% ipython --no-banner

In [1]: import numpy as np

In [2]: np.set_printoptions(precision=2, suppress=True, linewidth=120, legacy="1.25")

In [3]: F = np.array([[-0.9, -1.2, 0.5, -0.7, 1.9, 0.0],
   ...:     [0.1, -0.3, 1.8, -0.4, 0.2, 0.3],
   ...:     [1.9, 1.3, -1.4, -1.1, 1.3, 0.6],
   ...:     [0.0, 0.7, 0.2, 0.2, 0.6, -0.2],
   ...:     [0.1, 0.3, 0.7, 0.2, 1.3, 2.2],
   ...:     [-2.1, -0.2, 0.2, 0.4, -0.4, 0.3],
   ...:     [-2.4, -1.1, 0.9, 1.5, 0.1, 0.3],
   ...:     [-0.6, 0.9, -0.9, -0.8, -1.7, 1.4]])

In [4]: F[:, 0] *= 3

In [5]: F
Out[5]: 
array([[-2.7, -1.2,  0.5, -0.7,  1.9,  0. ],
       [ 0.3, -0.3,  1.8, -0.4,  0.2,  0.3],
       [ 5.7,  1.3, -1.4, -1.1,  1.3,  0.6],
       [ 0. ,  0.7,  0.2,  0.2,  0.6, -0.2],
       [ 0.3,  0.3,  0.7,  0.2,  1.3,  2.2],
       [-6.3, -0.2,  0.2,  0.4, -0.4,  0.3],
       [-7.2, -1.1,  0.9,  1.5,  0.1,  0.3],
       [-1.8,  0.9, -0.9, -0.8, -1.7,  1.4]])

In [6]: # column 0 dominates

In [7]: t3 = np.stack([F, -2 * F, F[::-1]])

In [8]: t3.shape
Out[8]: (3, 8, 6)

In [9]: np.linalg.norm(t3, axis=(1, 2))
Out[9]: array([13.08, 26.16, 13.08])

In [10]: (t3 @ F.T).shape
Out[10]: (3, 8, 8)

In [11]: t3.sum(axis=0)
Out[11]: 
array([[  0.9,   2.1,  -1.4,  -0.1,  -3.6,   1.4],
       [ -7.5,  -0.8,  -0.9,   1.9,  -0.1,   0. ],
       [-12. ,  -1.5,   1.6,   1.5,  -1.7,  -0.3],
       [  0.3,  -0.4,   0.5,   0. ,   0.7,   2.4],
       [ -0.3,   0.4,  -0.5,   0. ,  -0.7,  -2.4],
       [ 12. ,   1.5,  -1.6,  -1.5,   1.7,   0.3],
       [  7.5,   0.8,   0.9,  -1.9,   0.1,   0. ],
       [ -0.9,  -2.1,   1.4,   0.1,   3.6,  -1.4]])

In [12]: np.linalg.matrix_rank(t3.reshape(3, -1))
Out[12]: 2

In [13]: np.einsum("bij,cij->bc", t3, t3)
Out[13]: 
array([[ 171.14, -342.28,  -73.08],
       [-342.28,  684.56,  146.16],
       [ -73.08,  146.16,  171.14]])
